$ ipython --no-banner

In [1]: import numpy as np

In [2]: np.set_printoptions(precision=2, suppress=True, linewidth=140, sign=" ")

In [3]: arr = np.loadtxt("mat.csv", delimiter=",")

In [4]: arr
Out[4]: 
array([[ -5.,   2.,  -5.,  -5.],
       [ -8.,  -1.,  -3.,   0.],
       [-12.,  -3.,  -5.,  -1.],
       [-16.,   0.,  -9.,  -1.],
       [-11.,   4., -11.,   1.],
       [ -6.,   4., -13.,  -3.],
       [-10.,   9., -16.,  -2.],
       [ -6.,   9., -13.,  -3.],
       [ -8.,   6., -15.,  -7.],
       [-10.,  11., -15., -12.],
       [-13.,   9., -14., -11.],
       [-10.,  12., -13., -14.],
       [-12.,   7., -12., -18.],
       [-11.,   8., -14., -19.],
       [-11.,   9., -12., -18.],
       [-12.,  12., -16., -15.],
       [-15.,  17., -21., -10.],
       [-10.,  14., -18.,  -6.],
       [-13.,  16., -18.,  -5.],
       [-11.,  11., -20.,  -8.],
       [-16.,  13., -20.,  -5.],
       [-16.,  12., -16.,  -1.],
       [-12.,  17., -17.,  -3.],
       [-11.,  22., -14.,   0.],
       [ -7.,  23., -11.,   1.],
       [-11.,  25., -11.,   3.],
       [-14.,  20.,  -9.,  -1.],
       [-10.,  23.,  -5.,   0.],
       [ -9.,  25.,  -9.,   1.],
       [ -9.,  26.,  -6.,  -1.],
       [ -8.,  23.,  -4.,  -1.],
       [-11.,  24.,  -7.,   1.],
       [-12.,  20., -11.,  -3.],
       [-16.,  24., -16.,   0.],
       [-18.,  29., -12.,  -1.],
       [-16.,  25.,  -8.,   1.],
       [-21.,  27.,  -7.,  -3.],
       [-21.,  30.,  -7.,   2.],
       [-19.,  28.,  -5.,   6.],
       [-20.,  26.,  -7.,   1.],
       [-18.,  25., -10.,   1.],
       [-15.,  26., -12.,   2.],
       [-13.,  27., -13.,   3.],
       [-10.,  23., -18.,  -1.],
       [ -9.,  22., -14.,  -2.],
       [-12.,  20.,  -9.,  -3.],
       [ -9.,  20.,  -4.,  -1.]])

In [5]: Xs = arr - arr.mean(axis=0)

In [6]: V = np.linalg.svd(Xs)[2][:1]

In [7]: A2 = Xs - Xs @ V.T @ V

In [8]: A2.std(axis=0)
Out[8]: array([ 3.4 ,  2.25,  4.51,  4.29])

In [9]: np.round(np.linalg.norm(A2) / np.linalg.norm(Xs), 2)
Out[9]: np.float64(0.61)

In [10]: C = arr[[39, 35]].astype(float)

In [11]: for _ in range(5):
    ...:     idx = np.linalg.norm(arr[:, None] - C, axis=-1).argmin(axis=1)
    ...:     C = np.array([arr[idx == j].mean(axis=0) for j in range(2)])
    ...: 

In [12]: idx
Out[12]: 
array([ 1,  1,  1,  1,  1,  1,  1,  1,  1,  1,  1,  1,  1,  1,  1,  1,  1,  1,  1,  1,  1,  1,  1,  0,  0,  0,  0,  0,  0,  0,  0,  0,  0,
        0,  0,  0,  0,  0,  0,  0,  0,  0,  0,  0,  0,  0,  0])

In [13]: np.bincount(idx)
Out[13]: array([ 24,  23])

In [14]: C[1] - C[0]
Out[14]: array([  2.25, -15.68,  -4.2 ,  -7.43])

In [15]: Xs = arr - arr.mean(axis=0)

In [16]: left, sigma, vt = np.linalg.svd(Xs, full_matrices=False)

In [17]: round((sigma ** 2).sum() ** 2 / (sigma ** 4).sum(), 2)
Out[17]: np.float64(2.19)

In [18]: Xs = (arr - arr.mean(axis=0)) / arr.std(axis=0)

In [19]: Xs.std(axis=0)
Out[19]: array([ 1.,  1.,  1.,  1.])

In [20]: np.argwhere(np.abs(Xs) > 2)
Out[20]: 
array([[  2,   1],
       [ 12,   3],
       [ 13,   3],
       [ 14,   3],
       [ 16,   2],
       [ 36,   0],
       [ 37,   0],
       [ 39,   0]])

In [21]: b = np.linalg.lstsq(np.delete(Xs, 3, axis=1), Xs[:, 3])[0]

In [22]: round(1 - np.var(Xs[:, 3] - np.delete(Xs, 3, axis=1) @ b), 2)
Out[22]: np.float64(0.36)

In [23]: b
Out[23]: array([-0.02,  0.43,  0.35])

In [24]: np.abs(b).argmax()
Out[24]: np.int64(1)

In [25]: F = np.loadtxt("dump.csv", delimiter=",")

In [26]: F
Out[26]: 
array([[ 1., -1., -1.,  1., -1.,  1.,  1., -1.],
       [ 1., -1., -1.,  1.,  1., -1., -1.,  1.],
       [ 1., -1.,  1., -1.,  1., -1.,  1., -1.],
       [ 1.,  1.,  1.,  1.,  1.,  1.,  1.,  1.],
       [ 1.,  1., -1., -1., -1., -1.,  1.,  1.],
       [ 1.,  1.,  1.,  1., -1., -1., -1., -1.]])

In [27]: def softmax(z):
    ...:     e = np.exp(z - z.max(axis=-1, keepdims=True))
    ...:     return e / e.sum(axis=-1, keepdims=True)
    ...: 

In [28]: np.round(softmax(10 * F[0]), 2) + 0
Out[28]: array([ 0.25,  0.  ,  0.  ,  0.25,  0.  ,  0.25,  0.25,  0.  ])

In [29]: softmax(F[0])
Out[29]: array([ 0.22,  0.03,  0.03,  0.22,  0.03,  0.22,  0.22,  0.03])

In [30]: softmax(F[0] + 5)
Out[30]: array([ 0.22,  0.03,  0.03,  0.22,  0.03,  0.22,  0.22,  0.03])

In [31]: att = F @ F.T / np.sqrt(8)

In [32]: softmax(att)
Out[32]: 
array([[ 0.77,  0.05,  0.05,  0.05,  0.05,  0.05],
       [ 0.05,  0.77,  0.05,  0.05,  0.05,  0.05],
       [ 0.05,  0.05,  0.77,  0.05,  0.05,  0.05],
       [ 0.05,  0.05,  0.05,  0.77,  0.05,  0.05],
       [ 0.05,  0.05,  0.05,  0.05,  0.77,  0.05],
       [ 0.05,  0.05,  0.05,  0.05,  0.05,  0.77]])

In [33]: softmax(att)[0] @ F
Out[33]: array([ 1.  , -0.73, -0.73,  0.82, -0.73,  0.64,  0.82, -0.73])

In [34]: softmax(att).round(6).argmax(axis=1)
Out[34]: array([ 0,  1,  2,  3,  4,  5])

In [35]: x0 = np.array([1, -2, 2, 0, -2, 2, -1, 0])

In [36]: F @ np.eye(8)[5]
Out[36]: array([ 1., -1., -1.,  1., -1., -1.])

In [37]: F @ (2 * x0)
Out[37]: array([ 8., -4.,  0.,  0., -8.,  4.])

In [38]: np.einsum("ij,j->i", F, x0)
Out[38]: array([ 4., -2.,  0.,  0., -4.,  2.])

In [39]: F @ x0
Out[39]: array([ 4., -2.,  0.,  0., -4.,  2.])

In [40]: np.linalg.norm(F @ x0) <= np.linalg.norm(F, 2) * np.linalg.norm(x0) + 1e-9
Out[40]: np.True_

In [41]: F * x0
Out[41]: 
array([[ 1.,  2., -2.,  0.,  2.,  2., -1., -0.],
       [ 1.,  2., -2.,  0., -2., -2.,  1.,  0.],
       [ 1.,  2.,  2., -0., -2., -2., -1., -0.],
       [ 1., -2.,  2.,  0., -2.,  2., -1.,  0.],
       [ 1., -2., -2., -0.,  2., -2., -1.,  0.],
       [ 1., -2.,  2.,  0.,  2., -2.,  1., -0.]])

In [42]: M = np.loadtxt("w.csv", delimiter=",")

In [43]: M
Out[43]: 
array([[ 14.36,   1.57, -14.35,  -8.01,   4.81,  19.99,  -2.41,  -2.4 ],
       [ 10.78,   1.19, -10.79,  -5.99,   3.58,  14.98,  -1.8 ,  -1.78],
       [ 10.8 ,   1.19, -10.81,  -6.02,   3.62,  14.99,  -1.78,  -1.8 ],
       [-16.22,  -1.82,  16.17,   8.98,  -5.39, -22.51,   2.69,   2.69],
       [-10.83,  -1.22,  10.86,   5.98,  -3.6 , -15.02,   1.78,   1.8 ],
       [-16.2 ,  -1.82,  16.21,   9.02,  -5.4 , -22.52,   2.68,   2.73],
       [  8.97,   0.98,  -8.98,  -5.02,   3.01,  12.48,  -1.52,  -1.49],
       [-14.41,  -1.63,  14.42,   8.  ,  -4.82, -20.06,   2.41,   2.4 ],
       [ -7.22,  -0.8 ,   7.17,   4.02,  -2.41,  -9.98,   1.2 ,   1.16],
       [ 14.37,   1.61, -14.41,  -7.98,   4.79,  19.99,  -2.41,  -2.39],
       [  9.02,   0.98,  -8.98,  -5.02,   3.02,  12.5 ,  -1.5 ,  -1.5 ],
       [-14.4 ,  -1.63,  14.43,   8.02,  -4.78, -19.99,   2.4 ,   2.4 ],
       [ 10.8 ,   1.2 , -10.81,  -5.97,   3.59,  14.98,  -1.81,  -1.79],
       [ 10.81,   1.18, -10.8 ,  -5.98,   3.59,  14.99,  -1.81,  -1.8 ],
       [ 12.57,   1.38, -12.58,  -7.01,   4.19,  17.49,  -2.08,  -2.07],
       [ 12.62,   1.37, -12.6 ,  -7.  ,   4.2 ,  17.51,  -2.12,  -2.08],
       [  0.01,   0.03,  -0.02,  -0.02,  -0.04,   0.  ,   0.01,   0.  ],
       [  3.56,   0.42,  -3.63,  -2.  ,   1.18,   4.98,  -0.6 ,  -0.61],
       [  0.02,   0.02,   0.  ,   0.03,   0.01,   0.02,  -0.02,   0.03],
       [ -3.6 ,  -0.38,   3.62,   1.97,  -1.22,  -5.01,   0.59,   0.65],
       [ 10.78,   1.21, -10.81,  -6.  ,   3.61,  15.01,  -1.8 ,  -1.82],
       [ -7.21,  -0.82,   7.19,   4.  ,  -2.38,  -9.99,   1.2 ,   1.25],
       [-14.36,  -1.61,  14.42,   8.01,  -4.8 , -20.  ,   2.4 ,   2.36],
       [ -0.03,   0.01,   0.01,   0.  ,   0.04,  -0.02,   0.  ,   0.02],
       [-16.2 ,  -1.88,  16.21,   9.  ,  -5.38, -22.48,   2.7 ,   2.65],
       [  5.44,   0.59,  -5.34,  -3.01,   1.79,   7.49,  -0.93,  -0.88],
       [ 10.81,   1.18, -10.79,  -6.01,   3.58,  15.  ,  -1.81,  -1.76],
       [ 10.82,   1.16, -10.8 ,  -6.01,   3.61,  15.01,  -1.8 ,  -1.78],
       [ -5.39,  -0.59,   5.4 ,   3.  ,  -1.77,  -7.51,   0.91,   0.88],
       [-14.38,  -1.58,  14.4 ,   8.  ,  -4.81, -20.03,   2.39,   2.37],
       [ -5.4 ,  -0.62,   5.39,   2.99,  -1.82,  -7.49,   0.9 ,   0.91],
       [  1.78,   0.23,  -1.79,  -0.98,   0.61,   2.51,  -0.29,  -0.3 ],
       [  3.62,   0.38,  -3.59,  -1.98,   1.2 ,   5.03,  -0.62,  -0.61],
       [  8.93,   0.98,  -9.02,  -5.02,   3.  ,  12.51,  -1.52,  -1.49],
       [ 10.8 ,   1.2 , -10.78,  -6.  ,   3.62,  14.99,  -1.78,  -1.8 ],
       [  1.81,   0.2 ,  -1.8 ,  -1.04,   0.63,   2.5 ,  -0.3 ,  -0.27],
       [ -0.02,  -0.04,   0.03,   0.01,   0.  ,  -0.03,  -0.01,   0.  ],
       [ 14.39,   1.57, -14.4 ,  -8.02,   4.83,  20.  ,  -2.39,  -2.39],
       [-10.8 ,  -1.19,  10.77,   6.01,  -3.61, -15.  ,   1.83,   1.78],
       [  1.84,   0.22,  -1.76,  -1.02,   0.6 ,   2.52,  -0.31,  -0.31],
       [  9.02,   1.02,  -9.03,  -5.03,   3.  ,  12.51,  -1.49,  -1.5 ],
       [-12.58,  -1.4 ,  12.61,   6.98,  -4.2 , -17.51,   2.07,   2.1 ]])

In [44]: C = M[[13, 3]].astype(float)

In [45]: for _ in range(5):
    ...:     idx = np.linalg.norm(M[:, None] - C, axis=-1).argmin(axis=1)
    ...:     C = np.array([M[idx == j].mean(axis=0) for j in range(2)])
    ...: 

In [46]: idx
Out[46]: 
array([ 0,  0,  0,  1,  1,  1,  0,  1,  1,  0,  0,  1,  0,  0,  0,  0,  0,  0,  0,  1,  0,  1,  1,  0,  1,  0,  0,  0,  1,  1,  1,  0,  0,
        0,  0,  0,  0,  0,  1,  0,  0,  1])

In [47]: np.bincount(idx)
Out[47]: array([ 27,  15])

In [48]: W1 = np.array([[0, 1], [0, 0], [0, 0], [2, 0], [0, 2], [1, 1], [0, 1], [2, 2]])

In [49]: b = np.array([2, 1])

In [50]: H = np.maximum(M @ W1 + b, 0)

In [51]: (H > 0).mean(axis=0)
Out[51]: array([ 1.  ,  0.64])

In [52]: C = np.array([[-5, 0], [-4, 4]])

In [53]: (H @ C).round(6).argmax(axis=1)
Out[53]: 
array([ 1,  1,  1,  1,  1,  1,  1,  1,  1,  1,  1,  1,  1,  1,  1,  1,  1,  1,  1,  1,  1,  1,  1,  1,  1,  1,  1,  1,  1,  1,  1,  1,  1,
        1,  1,  1,  1,  1,  1,  1,  1,  1])

In [54]: m1 = np.loadtxt("data.csv", delimiter=",")

In [55]: m1
Out[55]: 
array([[ 6.,  3.,  0.,  0.,  0.,  0.],
       [-3.,  8.,  0.,  0.,  0.,  0.],
       [-1.,  5.,  0.,  0.,  0.,  0.],
       [ 0.,  0.,  6.,  3.,  0.,  0.],
       [ 0.,  0., -3.,  8.,  0.,  0.],
       [ 0.,  0., -1.,  5.,  0.,  0.],
       [ 0.,  0.,  0.,  0.,  6.,  3.],
       [ 0.,  0.,  0.,  0., -3.,  8.],
       [ 0.,  0.,  0.,  0., -1.,  5.]])

In [56]: cov = m1.T @ m1

In [57]: np.linalg.eigvalsh(cov)[::-1]
Out[57]: array([ 100.23,  100.23,  100.23,   43.77,   43.77,   43.77])

In [58]: np.round(softmax(10 * m1[2]), 2) + 0
Out[58]: array([ 0.,  1.,  0.,  0.,  0.,  0.])

In [59]: softmax(m1).sum(axis=1)
Out[59]: array([ 1.,  1.,  1.,  1.,  1.,  1.,  1.,  1.,  1.])

In [60]: att = m1 @ m1.T / np.sqrt(6)

In [61]: softmax(att).round(6).argmax(axis=1)
Out[61]: array([ 0,  1,  1,  3,  4,  4,  6,  7,  7])

In [62]: np.round(softmax(att + np.triu(np.full(att.shape, -np.inf), 1)), 2) + 0
Out[62]: 
array([[ 1.,  0.,  0.,  0.,  0.,  0.,  0.,  0.,  0.],
       [ 0.,  1.,  0.,  0.,  0.,  0.,  0.,  0.,  0.],
       [ 0.,  1.,  0.,  0.,  0.,  0.,  0.,  0.,  0.],
       [ 0.,  0.,  0.,  1.,  0.,  0.,  0.,  0.,  0.],
       [ 0.,  0.,  0.,  0.,  1.,  0.,  0.,  0.,  0.],
       [ 0.,  0.,  0.,  0.,  1.,  0.,  0.,  0.,  0.],
       [ 0.,  0.,  0.,  0.,  0.,  0.,  1.,  0.,  0.],
       [ 0.,  0.,  0.,  0.,  0.,  0.,  0.,  1.,  0.],
       [ 0.,  0.,  0.,  0.,  0.,  0.,  0.,  1.,  0.]])

In [63]: x0 = np.array([1, -2, -2, 0, -2, -1])

In [64]: y = m1 @ x0

In [65]: np.round(np.linalg.lstsq(m1, y)[0], 2) + 0
Out[65]: array([ 1., -2., -2.,  0., -2., -1.])

In [66]: y
Out[66]: array([  0., -19., -11., -12.,   6.,   2., -15.,  -2.,  -3.])

In [67]: np.round(np.linalg.pinv(m1) @ m1, 2) + 0
Out[67]: 
array([[ 1.,  0.,  0.,  0.,  0.,  0.],
       [ 0.,  1.,  0.,  0.,  0.,  0.],
       [ 0.,  0.,  1.,  0.,  0.,  0.],
       [ 0.,  0.,  0.,  1.,  0.,  0.],
       [ 0.,  0.,  0.,  0.,  1.,  0.],
       [ 0.,  0.,  0.,  0.,  0.,  1.]])

In [68]: rng = np.random.default_rng(371)

In [69]: y = y + 0.02 * rng.normal(size=9)

In [70]: y
Out[70]: array([  0.02, -19.  , -11.02, -12.01,   6.03,   2.  , -15.  ,  -2.01,  -2.99])

In [71]: b, *_ = np.linalg.lstsq(m1, y)

In [72]: b.round()
Out[72]: array([ 1., -2., -2.,  0., -2., -1.])
